% python3 -q
>>> import numpy as np
>>> np.set_printoptions(suppress=True, linewidth=120)
>>> X = np.loadtxt("dump.csv", delimiter=",")
>>> X
array([[ 5.662,  4.592,  3.211],
       [ 3.985,  4.096,  2.544],
       [ 9.31 ,  0.564,  2.11 ],
       [ 0.415,  9.207,  4.207],
       [ 5.714,  5.203,  3.53 ],
       [ 2.857,  2.736,  1.582],
       [ 6.753,  4.87 ,  3.623],
       [ 2.627,  9.439,  4.876],
       [ 4.188,  5.067,  3.08 ],
       [ 3.395,  3.854,  2.276],
       [-0.929,  6.581,  2.558],
       [ 1.742,  2.862,  1.367],
       [ 8.221,  7.231,  5.171],
       [ 3.153,  5.327,  2.952],
       [ 6.352,  2.307,  2.242],
       [-1.661,  5.524,  1.847],
       [ 2.101,  4.905,  2.478],
       [ 2.394,  7.1  ,  3.648],
       [ 5.137,  7.56 ,  4.564],
       [ 4.955,  3.716,  2.597],
       [ 2.8  ,  2.985,  1.692],
       [ 2.327,  5.241,  2.702],
       [ 4.345,  0.96 ,  1.066],
       [ 2.345,  7.299,  3.736]])
>>> Y = np.c_[X[:, :2] @ np.array([[1, -1], [3, -2]]), np.array([2, 2, 2, 3, -1, 3, 5, 0, 5, -1, 0, -3, 0, 3, -1, 0, 2, 3, 3, 4, 5, 1, 1, 3])]
>>> Y.round(3)
array([[ 19.438, -14.846,   2.   ],
       [ 16.273, -12.177,   2.   ],
       [ 11.002, -10.438,   2.   ],
       [ 28.036, -18.829,   3.   ],
       [ 21.323, -16.12 ,  -1.   ],
       [ 11.065,  -8.329,   3.   ],
       [ 21.363, -16.493,   5.   ],
       [ 30.944, -21.505,   0.   ],
       [ 19.389, -14.322,   5.   ],
       [ 14.957, -11.103,  -1.   ],
       [ 18.814, -12.233,   0.   ],
       [ 10.328,  -7.466,  -3.   ],
       [ 29.914, -22.683,   0.   ],
       [ 19.134, -13.807,   3.   ],
       [ 13.273, -10.966,  -1.   ],
       [ 14.911,  -9.387,   0.   ],
       [ 16.816, -11.911,   2.   ],
       [ 23.694, -16.594,   3.   ],
       [ 27.817, -20.257,   3.   ],
       [ 16.103, -12.387,   4.   ],
       [ 11.755,  -8.77 ,   5.   ],
       [ 18.05 , -12.809,   1.   ],
       [  7.225,  -6.265,   1.   ],
       [ 24.242, -16.943,   3.   ]])
>>> np.linalg.matrix_rank(Y)
np.int64(3)
